$ python3 -q
>>> import numpy as np
>>> from numpy import linalg as LA
>>> np.set_printoptions(precision=3, suppress=True, linewidth=160, sign=" ")
>>> def tidy(a):
...     return np.round(a, 3) + 0
... 
>>> A = np.load("run8.npy")
>>> A
array([[ 0, -1, -2, -2,  0,  0,  1,  1,  1,  0,  0],
       [ 1,  0, -1,  1,  1,  1, -1, -2,  1, -2,  0],
       [ 2,  1,  0,  1, -1, -1,  2,  1,  1,  0,  1],
       [ 2, -1, -1,  0, -2,  0,  0,  1,  1,  2,  0],
       [ 0, -1,  1,  2,  0, -2, -1, -2,  0,  2,  0],
       [ 0, -1,  1,  0,  2,  0,  1,  1,  1,  1,  1],
       [-1,  1, -2,  0,  1, -1,  0, -1, -1, -2,  1],
       [-1,  2, -1, -1,  2, -1,  1,  0,  1,  1, -1],
       [-1, -1, -1, -1,  0, -1,  1, -1,  0, -1,  0],
       [ 0,  2,  0, -2, -2, -1,  2, -1,  1,  0,  2],
       [ 0,  0, -1,  0,  0, -1, -1,  1,  0, -2,  0]])
>>> # null space of dimension 1
>>> [round(float(x), 3) for x in LA.svd(A, compute_uv=False)[:3]]
[6.073, 6.073, 4.498]
>>> LA.matrix_rank(A, rtol=0.1)
np.int64(10)
>>> np.unique(A.round(6), axis=0).shape
(11, 11)
>>> np.allclose(A[:-1].T @ LA.lstsq(A[:-1].T, A[-1])[0], A[-1])
True
>>> tidy(np.trace(LA.pinv(A) @ A))
np.float64(10.0)
>>> tidy(A @ LA.pinv(A) @ A)
array([[ 0., -1., -2., -2.,  0.,  0.,  1.,  1.,  1.,  0.,  0.],
       [ 1.,  0., -1.,  1.,  1.,  1., -1., -2.,  1., -2.,  0.],
       [ 2.,  1.,  0.,  1., -1., -1.,  2.,  1.,  1.,  0.,  1.],
       [ 2., -1., -1.,  0., -2.,  0.,  0.,  1.,  1.,  2.,  0.],
       [ 0., -1.,  1.,  2.,  0., -2., -1., -2.,  0.,  2.,  0.],
       [ 0., -1.,  1.,  0.,  2.,  0.,  1.,  1.,  1.,  1.,  1.],
       [-1.,  1., -2.,  0.,  1., -1.,  0., -1., -1., -2.,  1.],
       [-1.,  2., -1., -1.,  2., -1.,  1.,  0.,  1.,  1., -1.],
       [-1., -1., -1., -1.,  0., -1.,  1., -1.,  0., -1.,  0.],
       [ 0.,  2.,  0., -2., -2., -1.,  2., -1.,  1.,  0.,  2.],
       [ 0.,  0., -1.,  0.,  0., -1., -1.,  1.,  0., -2.,  0.]])
>>> LA.matrix_power(A, 3)
array([[  0,  -2,  46,  58,   8,   3, -41, -32, -25,   7,  -8],
       [  2,   0,  24, -26, -29, -13,  36,  41,   8,  62,   5],
       [-46, -24,   0,   7,  47,  20, -52, -26, -34, -24, -33],
       [-58,  26,  -7,   0,  64,  -1, -20, -40, -31, -65,  -6],
       [ -8,  29, -47, -64,   0,  23,  35,  40,   9, -56,   9],
       [ -3,  13, -20,   1, -23,   0, -20, -23, -17, -37,  -2],
       [ 41, -36,  52,  20, -35,  20,   0,  38,  16,  84, -11],
       [ 32, -41,  26,  40, -40,  23, -38,   0, -17,  -3,   1],
       [ 25,  -8,  34,  31,  -9,  17, -16,  17,   0,  33,  -9],
       [ -7, -62,  24,  65,  56,  37, -84,   3, -33,   0, -52],
       [  8,  -5,  33,   6,  -9,   2,  11,  -1,   9,  52,   0]])
>>> A.inv()
Traceback (most recent call last):
  File "<python-input-14>", line 1, in <module>
    A.inv()
    ^^^^^
AttributeError: 'numpy.ndarray' object has no attribute 'inv'
